$ python3 -q
>>> import numpy as np
>>> import numpy.linalg as la
>>> np.set_printoptions(precision=3, suppress=True, linewidth=100)
>>> tidy = lambda a: np.round(a, 3) + 0
>>> m1 = np.load("block13.npy")
>>> m1
array([[ -1,  -6,  -6,   1,  -8,  -4,  -8,   0,  -2,  -4],
       [  2,  -3,  -3,   4,  -5,  -1,  -5,   3,   1,  -1],
       [ -3,  -8,  -8,  -1, -10,  -6, -10,  -2,  -4,  -6],
       [ -1,  -6,  -6,   1,  -8,  -4,  -8,   0,  -2,  -4],
       [ -3,  -8,  -8,  -1, -10,  -6, -10,  -2,  -4,  -6],
       [  2,  -3,  -3,   4,  -5,  -1,  -5,   3,   1,  -1],
       [ -3,  -8,  -8,  -1, -10,  -6, -10,  -2,  -4,  -6]])
>>> # column 2 repeats column 1
>>> x0 = np.array([3, 0, 2, 1, 3, 0, 2, 3, 3, 0])
>>> a = np.maximum(m1 @ x0, 0)
>>> np.flatnonzero(a > 1e-9)
array([], dtype=int64)
>>> a
array([0, 0, 0, 0, 0, 0, 0])
>>> np.maximum(m1 @ x0, 0) - np.maximum(-m1 @ x0, 0)
array([-60,  -9, -94, -60, -94,  -9, -94])
>>> left, sv, Vt = la.svd(m1)
>>> np.argmax(sv[:-1] / (sv[1:] + 1e-6)) + 1
np.int64(2)
>>> other = left[:, :2] @ np.diag(sv[:2]) @ Vt[:2]
>>> tidy(np.abs(m1 - other).max())
np.float64(0.0)
>>> tidy(other)
array([[ -1.,  -6.,  -6.,   1.,  -8.,  -4.,  -8.,   0.,  -2.,  -4.],
       [  2.,  -3.,  -3.,   4.,  -5.,  -1.,  -5.,   3.,   1.,  -1.],
       [ -3.,  -8.,  -8.,  -1., -10.,  -6., -10.,  -2.,  -4.,  -6.],
       [ -1.,  -6.,  -6.,   1.,  -8.,  -4.,  -8.,   0.,  -2.,  -4.],
       [ -3.,  -8.,  -8.,  -1., -10.,  -6., -10.,  -2.,  -4.,  -6.],
       [  2.,  -3.,  -3.,   4.,  -5.,  -1.,  -5.,   3.,   1.,  -1.],
       [ -3.,  -8.,  -8.,  -1., -10.,  -6., -10.,  -2.,  -4.,  -6.]])
>>> la.matrix_rank(other)
np.int64(2)
>>> other = m1[0, 0] * m1[1:] - np.outer(m1[1:, 0], m1[0])
>>> other
array([[  0,  15,  15,  -6,  21,   9,  21,  -3,   3,   9],
       [  0, -10, -10,   4, -14,  -6, -14,   2,  -2,  -6],
       [  0,   0,   0,   0,   0,   0,   0,   0,   0,   0],
       [  0, -10, -10,   4, -14,  -6, -14,   2,  -2,  -6],
       [  0,  15,  15,  -6,  21,   9,  21,  -3,   3,   9],
       [  0, -10, -10,   4, -14,  -6, -14,   2,  -2,  -6]])
>>> np.flatnonzero(~other.round(6).any(axis=1))
array([2])
>>> [round(float(x), 3) for x in la.svd(other, compute_uv=False)[:3]]
[71.833, 0.0, 0.0]
>>> M = np.array([[3.0, -3.0, 0.0, 0.0],
...     [-3.0, 0.0, -3.0, 0.0],
...     [0.0, -3.0, 2.0, -3.0],
...     [0.0, 0.0, -3.0, 0.0]])
>>> # symmetric, so the eigenvalues are real
>>> f, v = M[0], M[2]
>>> f @ v
np.float64(9.0)
>>> p = (f @ v) / (f @ f) * f
>>> tidy(la.norm(f + v) ** 2 + la.norm(f - v) ** 2)
np.float64(80.0)
>>> np.outer(f, v)
array([[ 0., -9.,  6., -9.],
       [-0.,  9., -6.,  9.],
       [ 0., -0.,  0., -0.],
       [ 0., -0.,  0., -0.]])
>>> (v - p) @ f
np.float64(0.0)
>>> v - p
array([-1.5, -1.5,  2. , -3. ])
>>> left, sv, Vt = la.svd(M, full_matrices=False)
>>> tidy(left.T @ M @ Vt.T)
array([[6.167, 0.   , 0.   , 0.   ],
       [0.   , 3.861, 0.   , 0.   ],
       [0.   , 0.   , 3.631, 0.   ],
       [0.   , 0.   , 0.   , 0.937]])
>>> tidy(sv / sv[0])
array([1.   , 0.626, 0.589, 0.152])
>>> tidy(left.T @ left)
array([[1., 0., 0., 0.],
       [0., 1., 0., 0.],
       [0., 0., 1., 0.],
       [0., 0., 0., 1.]])
>>> tidy(sv)
array([6.167, 3.861, 3.631, 0.937])
>>> left.shape, sv.shape, Vt.shape
((4, 4), (4,), (4, 4))
>>> O, vecs = la.qr(M[:, :2])[0], la.qr(M[:, 2:])[0]
>>> sv = la.svd(O.T @ vecs, compute_uv=False)
>>> tidy(la.norm(O @ O.T - vecs @ vecs.T, 2))
np.float64(0.888)
>>> tidy(sv)
array([0.888, 0.46 ])
>>> other = np.array([[1, 0], [0, 1], [1, 1], [-2, 1]])
>>> other.T @ M.T
array([[ 3., -6.,  8., -3.],
       [-3., -3., -4., -3.]])
>>> la.matrix_rank(np.vstack([M, other.T]))
np.int64(4)
>>> np.einsum("ij->j", M)
array([ 0., -6., -4., -3.])
>>> la.matrix_rank(M @ other)
np.int64(2)
>>> np.einsum("ij,ij->i", M, M)
array([18., 18., 22.,  9.])
>>> other = np.array([[7, 6], [7, 6]])
>>> C = np.kron(other, M)
>>> C.shape
(8, 8)
>>> la.matrix_rank(C)
np.int64(4)
>>> X = np.array([[0.2, 1.1, -1.9, 0.9, -1.5, -0.7, 0.3, -0.2, 1.6, 0.3, 1.5, -1.1, 0.1, 1.0],
...     [0.4, -1.2, -0.1, -0.9, 0.4, 0.7, -0.7, 0.5, 0.2, -0.5, -0.4, 0.2, 0.9, -0.1],
...     [0.9, -0.9, 0.7, 0.4, -0.8, 0.3, -1.4, 1.4, -1.6, 2.2, 1.1, 1.2, 0.7, 0.2],
...     [1.7, 0.8, 0.9, -0.3, -1.7, -0.7, 0.8, -2.4, -1.6, -1.1, 0.2, 0.5, -1.7, -0.1]])
>>> rng = np.random.default_rng(76)
>>> X[3] = X[0] + 0.02 * rng.normal(size=14)
>>> tidy(X)
array([[ 0.2  ,  1.1  , -1.9  ,  0.9  , -1.5  , -0.7  ,  0.3  , -0.2  ,  1.6  ,  0.3  ,  1.5  ,
        -1.1  ,  0.1  ,  1.   ],
       [ 0.4  , -1.2  , -0.1  , -0.9  ,  0.4  ,  0.7  , -0.7  ,  0.5  ,  0.2  , -0.5  , -0.4  ,
         0.2  ,  0.9  , -0.1  ],
       [ 0.9  , -0.9  ,  0.7  ,  0.4  , -0.8  ,  0.3  , -1.4  ,  1.4  , -1.6  ,  2.2  ,  1.1  ,
         1.2  ,  0.7  ,  0.2  ],
       [ 0.189,  1.135, -1.88 ,  0.91 , -1.479, -0.731,  0.313, -0.171,  1.628,  0.269,  1.482,
        -1.091,  0.107,  0.985]])
>>> f = np.array([0, 2])
>>> np.correlate(m1[2], m1[3], "full")
array([ 12,  38,  48,  44, 118, 164, 153, 186, 174, 314, 168, 188, 167, 160, 122,  40,  62,  40,
         6])
>>> np.cross(m1[2, :3], m1[3, :3])
array([  0, -10,  10])
>>> np.polyval(f, m1[2])
array([2, 2, 2, 2, 2, 2, 2, 2, 2, 2])
>>> np.array([np.convolve(row, f, "same") for row in m1])
array([[  0,  -2, -12, -12,   2, -16,  -8, -16,   0,  -4],
       [  0,   4,  -6,  -6,   8, -10,  -2, -10,   6,   2],
       [  0,  -6, -16, -16,  -2, -20, -12, -20,  -4,  -8],
       [  0,  -2, -12, -12,   2, -16,  -8, -16,   0,  -4],
       [  0,  -6, -16, -16,  -2, -20, -12, -20,  -4,  -8],
       [  0,   4,  -6,  -6,   8, -10,  -2, -10,   6,   2],
       [  0,  -6, -16, -16,  -2, -20, -12, -20,  -4,  -8]])
>>> np.argsort(-la.norm(X, axis=0).round(6), kind="stable")[:3]
array([ 8,  2, 10])
>>> [round(float(x), 3) for x in la.svd(X, compute_uv=False)[:3]]
[5.793, 4.05, 1.986]
